$ python3 -q
>>> import numpy as np
>>> np.set_printoptions(suppress=True, linewidth=200)
>>> def tidy(a):
...     return np.round(a, 3) + 0
... 
>>> mat = np.loadtxt("block11.csv", delimiter=",")
>>> mat
array([[-2.589,  1.383,  0.619],
       [ 0.86 , -0.821, -2.754],
       [ 2.163, -1.788,  1.06 ],
       [ 1.761, -2.395, -0.407],
       [ 1.022,  1.948,  2.039],
       [ 0.455, -2.152, -2.04 ],
       [-1.399, -1.182, -2.376],
       [-0.203, -2.989,  0.149],
       [ 0.885,  1.675, -2.326],
       [ 2.569,  1.403,  0.657],
       [ 0.651,  1.215,  2.664],
       [ 0.259, -0.741,  2.895],
       [-0.182, -2.824,  0.997],
       [-1.47 ,  0.58 ,  2.55 ],
       [ 0.981,  1.422, -2.453]])
>>> Ac = mat - mat.mean(axis=0)
>>> left, sigma, vt = np.linalg.svd(Ac, full_matrices=False)
>>> print(tidy(sigma))
[7.814 6.534 5.202]
>>> print(tidy(sigma ** 2 / (sigma ** 2).sum()))
[0.467 0.326 0.207]
>>> (np.sign(left[:, 0]) == np.sign(left[0, 0])).astype(int)
array([1, 0, 1, 0, 1, 0, 0, 0, 0, 1, 1, 1, 0, 1, 0])
>>> vec = np.array([-5, 1, -4])
>>> target = mat @ vec
>>> c, lr = np.zeros(3), 1 / np.linalg.norm(mat, 2) ** 2
>>> for i in range(3):
...     c -= lr * mat.T @ (mat @ c - target)
...     if i % 1 == 0: print(i, round(np.linalg.norm(mat @ c - target), 3))
... 
0 15.297
1 7.636
2 3.947
>>> print(tidy(c))
[-4.273  1.027 -3.938]
>>> tidy(np.linalg.cond(mat))
np.float64(1.45)
>>> tidy(np.linalg.svd(mat, compute_uv=False))
array([7.824, 6.682, 5.397])
>>> m1 = np.loadtxt("a.csv", delimiter=",")
>>> tidy(m1)
array([[  4.383,  19.274,  -3.051],
       [ 13.675,  -0.622, -14.581],
       [  1.636, -19.645,  -3.375],
       [ -4.724,  18.299,   6.545],
       [ 12.457,  -7.293, -13.843],
       [  9.526, -13.519, -11.248],
       [ -6.398,  17.073,   8.221],
       [ 12.897,   7.981, -13.038],
       [  4.839,  19.078,  -3.552],
       [ -6.818,  16.702,   8.636],
       [ 13.531,  -2.214, -14.561]])
>>> Ac = m1 - m1.mean(axis=0)
>>> left, sigma, vt = np.linalg.svd(Ac, full_matrices=False)
>>> tidy(Ac.mean(axis=0))
array([0., 0., 0.])
>>> np.abs(left[:, 0]).argmax()
np.int64(9)
>>> np.searchsorted(np.cumsum(sigma ** 2) / (sigma ** 2).sum(), 0.9) + 1
np.int64(2)
>>> print(np.abs(vt[0]).argmax())
1
>>> np.linalg.matrix_rank(Ac)
np.int64(2)
>>> print(tidy(sigma ** 2 / (sigma ** 2).sum()))
[0.788 0.212 0.   ]
